>>> import numpy as np
>>> import numpy.linalg as la
>>> np.set_printoptions(precision=2, suppress=True, linewidth=140, legacy="1.25")
>>> rnd = lambda a: np.round(a, 2) + 0
>>> data = np.load("x.npy")
>>> rnd(data)
array([[-0.25, -0.24, -0.13, -0.53, -1.04, -0.69],
       [-0.24, -0.38,  0.29, -0.09, -0.65,  0.42],
       [-0.13,  0.29,  0.37,  0.58,  1.15,  0.24],
       [-0.53, -0.09,  0.58,  0.7 , -0.5 ,  0.93],
       [-1.04, -0.65,  1.15, -0.5 ,  0.53, -0.7 ],
       [-0.69,  0.42,  0.24,  0.93, -0.7 ,  0.02]])
>>> U, sig, Vt = la.svd(data)
>>> evecs = Vt[:(sig > 1e-8).sum()]
>>> rng = np.random.default_rng(52)
>>> x0 = data[1] + 5 * data[2] + rng.integers(2) * np.eye(6)[2]
>>> rnd(x0)
array([-0.9 ,  1.05,  3.15,  2.82,  5.11,  1.64])
>>> rnd(la.norm(x0 - evecs.T @ evecs @ x0))
0.7
>>> la.matrix_rank(np.vstack([data, x0]))
5
>>> U, sig, Vt = la.svd(data)
>>> np.argmax(sig[:-1] / (sig[1:] + 1e-6)) + 1
4
>>> rnd(sig)
array([2., 2., 2., 1., 0., 0.])
>>> M2 = U[:, :4] @ np.diag(sig[:4]) @ Vt[:4]
>>> rnd(M2)
array([[-0.25, -0.24, -0.13, -0.53, -1.04, -0.69],
       [-0.24, -0.38,  0.29, -0.09, -0.65,  0.42],
       [-0.13,  0.29,  0.37,  0.58,  1.15,  0.24],
       [-0.53, -0.09,  0.58,  0.7 , -0.5 ,  0.93],
       [-1.04, -0.65,  1.15, -0.5 ,  0.53, -0.7 ],
       [-0.69,  0.42,  0.24,  0.93, -0.7 ,  0.02]])
>>> rnd(np.abs(data - M2).max())
0.0
>>> la.matrix_rank(data, rtol=0.05)
4
>>> w, evecs = la.eigh(M2)
>>> x0 = np.array([-3, 2, 3, 3, -3, -1])
>>> rnd(x0 @ M2 @ x0 / (x0 @ x0)), w[0], rnd(w[-1])
(-0.04, -2.0, 2.0)
>>> m1 = np.load("out5.npy")
>>> m1
array([[ 75,  23,  43, -17,  29],
       [ 23, 134,  73,  60,  -1],
       [ 43,  73,  86,  -3, -23],
       [-17,  60,  -3,  87,  14],
       [ 29,  -1, -23,  14,  67]])
>>> w, evecs = la.eig(m1)
>>> rnd(np.sort(la.eigvals(la.inv(m1))))
array([0.  , 0.01, 0.01, 0.06, 0.22])
>>> rnd(np.sort(la.eigvals(m1.T)))
array([  4.62,  16.66,  93.97, 119.14, 214.61])
>>> rnd(np.sort(la.eigvals(m1 @ m1)))
array([   21.39,   277.6 ,  8830.59, 14193.42, 46056.  ])
>>> rnd(la.eigvals(m1).sum().real)
449.0
>>> np.einsum("ij,ji->", m1, m1)
69379
>>> Q, evecs = la.qr(m1[:, :1])[0], la.qr(m1[:, 1:])[0]
>>> sig = la.svd(Q.T @ evecs, compute_uv=False)
>>> rnd(np.degrees(np.arccos(sig.clip(0, 1))))
array([5.96])
>>> rnd(la.norm(Q @ Q.T - evecs @ evecs.T, 2))
1.0
>>> M2 = m1[0, 0] * m1[1:] - np.outer(m1[1:, 0], m1[0])
>>> M2
array([[    0,  9521,  4486,  4891,  -742],
       [    0,  4486,  4601,   506, -2972],
       [    0,  4891,   506,  6236,  1543],
       [    0,  -742, -2972,  1543,  4184]])
>>> la.matrix_rank(M2), la.matrix_rank(m1)
(4, 5)
>>> np.flatnonzero(~M2.round(6).any(axis=1))
array([], dtype=int64)
>>> rnd(m1[:, 0] / m1[0, 0])
array([ 1.  ,  0.31,  0.57, -0.23,  0.39])
>>> x0 = np.ones(5)
>>> for _ in range(4):
...     x0 = m1 @ x0
...     x0 /= la.norm(x0)
...     print(round(x0 @ m1 @ x0, 2))
... 
205.69
212.8
214.25
214.54
>>> rnd(x0)
array([0.26, 0.76, 0.5 , 0.32, 0.01])
>>> rnd(la.eigvalsh(m1)[-1])
214.61
>>> M = np.abs(np.array([[3, 1, 2], [2, -2, 2], [2, -3, 2]])) + np.eye(3)
>>> M = M / M.sum(axis=1, keepdims=True)
>>> rnd(M)
array([[0.57, 0.14, 0.29],
       [0.29, 0.43, 0.29],
       [0.25, 0.38, 0.38]])
>>> x0 = np.array([-9, 1, 6])
>>> rhs = M @ x0
>>> c, lr = np.zeros(3), 1 / la.norm(M, 2) ** 2
>>> for i in range(20):
...     c -= lr * M.T @ (M @ c - rhs)
...     if i % 5 == 0: print(i, round(la.norm(M @ c - rhs), 2))
... 
0 2.4
5 1.43
10 0.92
15 0.66
>>> rnd(la.cond(M))
12.9
>>> lab = rng.permutation(5)
>>> lab
array([2, 3, 4, 1, 0])
>>> M2 = m1[lab][:, lab]
>>> np.trace(M2)
449
>>> rnd(np.sort(np.abs(la.eigvals(M2))))
array([  4.62,  16.66,  93.97, 119.14, 214.61])
>>> M2
array([[ 86,  -3, -23,  73,  43],
       [ -3,  87,  14,  60, -17],
       [-23,  14,  67,  -1,  29],
       [ 73,  60,  -1, 134,  23],
       [ 43, -17,  29,  23,  75]])
>>> np.diag(M2)
array([ 86,  87,  67, 134,  75])
>>> X = np.array([[-2, 0, 0], [1, -2, 0], [0, 2, 2]])
>>> X
array([[-2,  0,  0],
       [ 1, -2,  0],
       [ 0,  2,  2]])
>>> P = np.triu(np.array([[5, 2, 1], [1, 1, 5], [0, 0, 2]]), 1) + np.eye(3)
>>> M2 = P @ X @ la.inv(P)
>>> P @ X - X @ P
array([[  2.,   2.,   4.],
       [  0.,   8.,  19.],
       [  0.,   0., -10.]])
>>> r0 = np.array([4, 0, -2])
>>> M2 = X + np.outer(r0, np.eye(3)[2])
>>> M2
array([[-2.,  0.,  4.],
       [ 1., -2.,  0.],
       [ 0.,  2.,  0.]])
>>> x0 = np.array([0, 0, 2])
>>> rhs = X @ x0
>>> rhs
array([0, 0, 4])
>>> rnd(la.solve(X, 2 * rhs))
array([0., 0., 4.])
>>> rnd(la.solve(X, rhs))
array([0., 0., 2.])
>>> rnd(la.norm(m1, "nuc"))
449.0
>>> rnd(la.norm(m1, axis=1))
array([ 95.57, 165.57, 122.93, 108.  ,  77.82])
>>> rnd(la.norm(m1, axis=0))
array([ 95.57, 165.57, 122.93, 108.  ,  77.82])
>>> rnd(la.norm(m1[0], 1)), rnd(la.norm(m1[0], np.inf))
(187.0, 75.0)
